$ ipython --no-banner

In [1]: import numpy as np

In [2]: np.set_printoptions(precision=2, suppress=True, linewidth=160, legacy="1.25")

In [3]: tidy = lambda a: np.round(a, 2) + 0

In [4]: A2 = np.array([[1, 1], [1, -1]])

In [5]: rng = np.random.default_rng(188)

In [6]: arr = np.kron(A2, np.kron(A2, A2))[rng.permutation(8)][:4]

In [7]: arr
Out[7]: 
array([[ 1,  1, -1, -1, -1, -1,  1,  1],
       [ 1, -1,  1, -1,  1, -1,  1, -1],
       [ 1,  1, -1, -1,  1,  1, -1, -1],
       [ 1,  1,  1,  1, -1, -1, -1, -1]])

In [8]: W1 = np.array([[3, 3], [3, 2], [-1, 1], [1, -4], [-3, 5], [0, 1], [3, -2], [0, 0]])

In [9]: coef = np.array([0, 4])

In [10]: act = np.maximum(arr @ W1 + coef, 0)

In [11]: (act > 0).astype(int)
Out[11]: 
array([[1, 1],
       [0, 1],
       [0, 1],
       [1, 1]])

In [12]: act
Out[12]: 
array([[12,  4],
       [ 0, 12],
       [ 0, 20],
       [ 6,  2]])

In [13]: np.linalg.matrix_rank(act)
Out[13]: 2

In [14]: (act > 0).mean(axis=0)
Out[14]: array([0.5, 1. ])

In [15]: C = np.array([[-1, 1], [0, 3]])

In [16]: W1 @ C
Out[16]: 
array([[ -3,  12],
       [ -3,   9],
       [  1,   2],
       [ -1, -11],
       [  3,  12],
       [  0,   3],
       [ -3,  -3],
       [  0,   0]])

In [17]: (act @ C).round(6).argmax(axis=1)
Out[17]: array([1, 1, 1, 1])

In [18]: act @ C
Out[18]: 
array([[-12,  24],
       [  0,  36],
       [  0,  60],
       [ -6,  12]])

In [19]: x0 = np.array([0, 1])

In [20]: y = act @ x0

In [21]: tidy(np.linalg.pinv(act) @ act)
Out[21]: 
array([[1., 0.],
       [0., 1.]])

In [22]: tidy(np.linalg.solve(act.T @ act, act.T @ y))
Out[22]: array([0., 1.])

In [23]: tidy(np.linalg.lstsq(act, y)[0])
Out[23]: array([0., 1.])

In [24]: y = y + 0.05 * rng.normal(size=4)

In [25]: tidy(y)
Out[25]: array([ 4.09, 12.01, 20.02,  2.02])

In [26]: coef, *_ = np.linalg.lstsq(act, y)

In [27]: coef.round()
Out[27]: array([0., 1.])

In [28]: tidy(act.T @ (y - act @ coef))
Out[28]: array([0., 0.])

In [29]: E = np.load("run4.npy")

In [30]: E
Out[30]: 
array([[ 0,  0,  0,  0,  1,  0,  0],
       [ 0, -4,  0,  0,  0,  0,  0],
       [ 0,  0,  0,  0,  0,  5,  0],
       [ 0,  0,  0,  0,  0,  0,  0],
       [ 0,  0,  0,  1,  0,  0,  0],
       [-1,  0,  0,  0,  0,  0,  0],
       [ 0,  0,  0,  0,  0,  0,  5]])

In [31]: # 3 groups of indices that never mix

In [32]: tidy(np.sort(np.linalg.eigvals(E).real))
Out[32]: array([-4.,  0.,  0.,  0.,  0.,  0.,  5.])

In [33]: np.flatnonzero(np.linalg.matrix_power((E != 0) + (E.T != 0) + np.eye(7), 7)[3])
Out[33]: array([0, 2, 3, 4, 5])

In [34]: E.T @ E
Out[34]: 
array([[ 1,  0,  0,  0,  0,  0,  0],
       [ 0, 16,  0,  0,  0,  0,  0],
       [ 0,  0,  0,  0,  0,  0,  0],
       [ 0,  0,  0,  1,  0,  0,  0],
       [ 0,  0,  0,  0,  1,  0,  0],
       [ 0,  0,  0,  0,  0, 25,  0],
       [ 0,  0,  0,  0,  0,  0, 25]])

In [35]: E @ E.T
Out[35]: 
array([[ 1,  0,  0,  0,  0,  0,  0],
       [ 0, 16,  0,  0,  0,  0,  0],
       [ 0,  0, 25,  0,  0,  0,  0],
       [ 0,  0,  0,  0,  0,  0,  0],
       [ 0,  0,  0,  0,  1,  0,  0],
       [ 0,  0,  0,  0,  0,  1,  0],
       [ 0,  0,  0,  0,  0,  0, 25]])

In [36]: left, sig, vt = np.linalg.svd(E)

In [37]: np.argmax(sig[:-1] / (sig[1:] + 1e-6)) + 1
Out[37]: 6

In [38]: A2 = left[:, :6] @ np.diag(sig[:6]) @ vt[:6]

In [39]: tidy(np.linalg.norm(E - A2) / np.linalg.norm(E))
Out[39]: 0.0

In [40]: np.linalg.matrix_rank(A2)
Out[40]: 6

In [41]: np.abs(E - A2).max()
Out[41]: 0.0

In [42]: tidy(np.linalg.norm(E - A2, 2)), sig[6]
Out[42]: (0.0, -0.0)

In [43]: np.linalg.matrix_rank(E, rtol=0.05)
Out[43]: 6

In [44]: np.abs(np.diag(np.linalg.qr(E)[1])) > 1e-9
Out[44]: array([ True,  True, False,  True,  True, False,  True])

In [45]: tidy(np.trace(np.linalg.pinv(E) @ E))
Out[45]: 6.0

In [46]: np.linalg.lstsq(E[:-1].T, E[-1])[2]
Out[46]: 5

In [47]: W0 = np.array([[0.06, -0.7, -0.88],
    ...:     [0.29, 0.66, -0.1],
    ...:     [-0.03, -0.73, -0.8],
    ...:     [-0.24, -0.6, 0.0],
    ...:     [0.52, 0.95, 0.21],
    ...:     [0.26, 0.91, 0.74],
    ...:     [-0.42, -0.45, 0.8],
    ...:     [0.12, -0.04, -0.48],
    ...:     [-0.21, -0.8, -0.57],
    ...:     [0.72, 0.98, -0.43],
    ...:     [0.18, -0.06, -0.65]])

In [48]: A2 = np.c_[W0[:, :1] @ np.array([[2]]), np.array([3, -2, 1, 2, -2, -3, -1, 1, -2, -3, 1])]

In [49]: A2
Out[49]: 
array([[ 0.12,  3.  ],
       [ 0.58, -2.  ],
       [-0.06,  1.  ],
       [-0.48,  2.  ],
       [ 1.04, -2.  ],
       [ 0.52, -3.  ],
       [-0.84, -1.  ],
       [ 0.24,  1.  ],
       [-0.42, -2.  ],
       [ 1.44, -3.  ],
       [ 0.36,  1.  ]])

In [50]: np.linalg.matrix_rank(A2)
Out[50]: 2

In [51]: tidy(np.linalg.lstsq(W0, A2[:, 0])[0])
Out[51]: array([2., 0., 0.])

In [52]: feats = np.loadtxt("mat.csv", delimiter=",")

In [53]: tidy(feats)
Out[53]: 
array([[ -6.69,  -2.46,   0.31, -10.93, -10.25,  -7.4 ],
       [ -4.89,  -1.64,   0.38,  -8.15,  -8.14,  -5.89],
       [ -1.9 ,  -0.34,   0.21,  -3.46,  -4.35,  -3.06],
       [ -1.47,  -0.17,   0.13,  -2.77,  -3.74,  -2.58],
       [ -0.69,   0.09,  -0.12,  -1.48,  -2.45,  -1.56],
       [ -0.52,   0.13,  -0.21,  -1.16,  -2.08,  -1.26],
       [ -0.47,   0.14,  -0.24,  -1.07,  -1.96,  -1.17],
       [ -0.36,   0.15,  -0.3 ,  -0.88,  -1.68,  -0.95],
       [ -0.21,   0.1 ,  -0.38,  -0.52,  -1.04,  -0.48],
       [ -0.04,   0.  ,  -0.09,  -0.09,  -0.14,  -0.05],
       [ -0.02,   0.  ,  -0.04,  -0.04,  -0.06,  -0.02],
       [  1.62,   0.52,   2.33,   2.71,   2.77,   0.77],
       [  1.74,   0.57,   2.48,   2.91,   2.94,   0.81],
       [  2.05,   0.7 ,   2.85,   3.4 ,   3.35,   0.93],
       [  4.67,   1.85,   5.67,   7.49,   6.61,   1.88],
       [ 12.45,   5.48,  12.87,  19.42,  15.43,   4.76],
       [ 13.9 ,   6.17,  14.11,  21.62,  17.01,   5.31],
       [ 19.55,   8.88,  18.83,  30.22,  23.12,   7.48]])

In [54]: A2 = feats / np.linalg.norm(feats, axis=1, keepdims=True)

In [55]: C2 = A2 @ A2.T

In [56]: tidy(np.linalg.norm(A2, axis=1))
Out[56]: array([1., 1., 1., 1., 1., 1., 1., 1., 1., 1., 1., 1., 1., 1., 1., 1., 1., 1.])

In [57]: dist = np.linalg.norm(feats[:, None] - feats[None], axis=-1)

In [58]: dist[1].round(6).argsort(kind="stable")[:4]
Out[58]: array([1, 0, 2, 3])

In [59]: tidy(dist[:5, :5])
Out[59]: 
array([[ 0.  ,  4.29, 11.7 , 12.83, 15.06],
       [ 4.29,  0.  ,  7.42,  8.55, 10.79],
       [11.7 ,  7.42,  0.  ,  1.13,  3.39],
       [12.83,  8.55,  1.13,  0.  ,  2.26],
       [15.06, 10.79,  3.39,  2.26,  0.  ]])

In [60]: np.linalg.matrix_rank(dist ** 2)
Out[60]: 5

In [61]: (dist + 1e9 * np.eye(18)).round(6).argmin(axis=1)
Out[61]: array([ 1,  0,  3,  2,  5,  6,  5,  6,  7, 10,  9, 12, 11, 12, 13, 16, 15, 16])

In [62]: F = np.load("sample1.npy")

In [63]: F
Out[63]: 
array([[-18,   0,   0,   0,   3],
       [  1, -39,   1,   3,   1],
       [  2,   0,  23,   1,   0],
       [  3,   2,   1,   1,   1],
       [  1,   0,   2,   0, -39]])

In [64]: left, sig, vt = np.linalg.svd(F)

In [65]: np.argmax(sig[:-1] / (sig[1:] + 1e-6)) + 1
Out[65]: 4

In [66]: A2 = left[:, :4] @ np.diag(sig[:4]) @ vt[:4]

In [67]: tidy(np.linalg.norm(F - A2) / np.linalg.norm(F))
Out[67]: 0.02

In [68]: tidy(np.linalg.norm(F - A2, 2)), tidy(sig[4])
Out[68]: (1.08, 1.08)

In [69]: np.linalg.matrix_rank(F, rtol=0.05)
Out[69]: 4

In [70]: tidy(np.abs(F - A2).max())
Out[70]: 1.06

In [71]: x0 = np.array([5, -5, -4, -2, -1])

In [72]: y = F @ x0

In [73]: y
Out[73]: array([-93, 189, -84,  -2,  36])

In [74]: tidy(np.linalg.solve(F, y))
Out[74]: array([ 5., -5., -4., -2., -1.])

In [75]: np.linalg.solve(F, y[:-1])
ValueError: solve1: Input operand 1 has a mismatch in its core dimension 0, with gufunc signature (m,m),(m)->(m) (size 4 is different from 5)


In [76]: tidy(np.linalg.solve(F.T, F[2]))
Out[76]: array([0., 0., 1., 0., 0.])

In [77]: tidy(np.linalg.norm(F, 2) / np.linalg.norm(F))
Out[77]: 0.63

In [78]: tidy(np.abs(np.linalg.svd(F)[2][-1]))
Out[78]: array([0.01, 0.07, 0.04, 1.  , 0.  ])

In [79]: [round(float(x), 2) for x in np.linalg.svd(F, compute_uv=False)[:3]]
Out[79]: [39.65, 38.85, 23.19]

In [80]: np.linalg.cond(F) > 100
Out[80]: False

In [81]: tidy(np.sort(np.abs(np.linalg.eigvals(F))))
Out[81]: array([ 1.1 , 17.87, 23.05, 39.1 , 39.18])

In [82]: (F + F.T) / 2
Out[82]: 
array([[-18. ,   0.5,   1. ,   1.5,   2. ],
       [  0.5, -39. ,   0.5,   2.5,   0.5],
       [  1. ,   0.5,  23. ,   1. ,   1. ],
       [  1.5,   2.5,   1. ,   1. ,   0.5],
       [  2. ,   0.5,   1. ,   0.5, -39. ]])

In [83]: np.allclose(F, F.T)
Out[83]: False

In [84]: tidy(np.linalg.det(F))
Out[84]: -693156.0

In [85]: assert F == F.T
ValueError: The truth value of an array with more than one element is ambiguous. Use a.any() or a.all()


In [86]: Ac = W0 - W0.mean(axis=0)

In [87]: left, sig, vt = np.linalg.svd(Ac, full_matrices=False)

In [88]: np.abs(left[:, 0]).argmax()
Out[88]: 5

In [89]: np.linalg.matrix_rank(Ac)
Out[89]: 3

In [90]: tidy((sig ** 2).sum() ** 2 / (sig ** 4).sum())
Out[90]: 1.73

In [91]: tidy(Ac.mean(axis=0))
Out[91]: array([0., 0., 0.])

In [92]: tidy(vt[0] * np.sign(vt[0, np.abs(vt[0]).argmax()]))
Out[92]: array([0.29, 0.86, 0.41])

In [93]: np.abs(vt[0]).argmax()
Out[93]: 1

In [94]: tidy(sig)
Out[94]: array([2.63, 1.71, 0.16])
